$ ipython --no-banner

In [1]: import numpy as np

In [2]: from numpy import linalg as LA

In [3]: np.set_printoptions(precision=2, suppress=True, linewidth=200, legacy="1.25")

In [4]: feats = np.diag(10 * np.array([2, 3, 3, 1, 2, 3])) + np.array([[-1, -2, 2, 1, 1, 3],
   ...:     [-3, 1, 3, -2, -2, -1],
   ...:     [-2, 1, 3, -3, -2, -1],
   ...:     [1, 2, -2, -3, -3, 1],
   ...:     [-2, 2, -3, 2, -3, -3],
   ...:     [-1, -2, 3, 1, 1, 2]])

In [5]: feats
Out[5]: 
array([[19, -2,  2,  1,  1,  3],
       [-3, 31,  3, -2, -2, -1],
       [-2,  1, 33, -3, -2, -1],
       [ 1,  2, -2,  7, -3,  1],
       [-2,  2, -3,  2, 17, -3],
       [-1, -2,  3,  1,  1, 32]])

In [6]: u = np.array([6, 4, -7])

In [7]: np.cross(feats[1, :3], feats[3, :3])
Out[7]: array([-68,  -3, -37])

In [8]: np.convolve(feats[1], u)
Out[8]: array([ -18,  174,  163, -217,  -41,    0,   10,    7])

In [9]: np.correlate(feats[1], feats[3], "full")
Out[9]: array([  -3,   40, -111,  212,  -43,   44,   30,   -4,   -4,   -4,   -1])

In [10]: feats.reshape(2, -1)
Out[10]: 
array([[19, -2,  2,  1,  1,  3, -3, 31,  3, -2, -2, -1, -2,  1, 33, -3, -2, -1],
       [ 1,  2, -2,  7, -3,  1, -2,  2, -3,  2, 17, -3, -1, -2,  3,  1,  1, 32]])

In [11]: feats.ravel(order="F")
Out[11]: array([19, -3, -2,  1, -2, -1, -2, 31,  1,  2,  2, -2,  2,  3, 33, -2, -3,  3,  1, -2, -3,  7,  2,  1,  1, -2, -2, -3, 17,  1,  3, -1, -1,  1, -3, 32])

In [12]: t3 = feats.reshape(6, 2, -1)

In [13]: np.einsum("ihd,ihd->ih", t3, t3)
Out[13]: 
array([[ 369,   11],
       [ 979,    9],
       [1094,   14],
       [   9,   59],
       [  17,  302],
       [  14, 1026]])

In [14]: np.einsum("ihd,jhd->hij", t3, t3).shape
Out[14]: (2, 6, 6)

In [15]: t3.shape
Out[15]: (6, 2, 3)
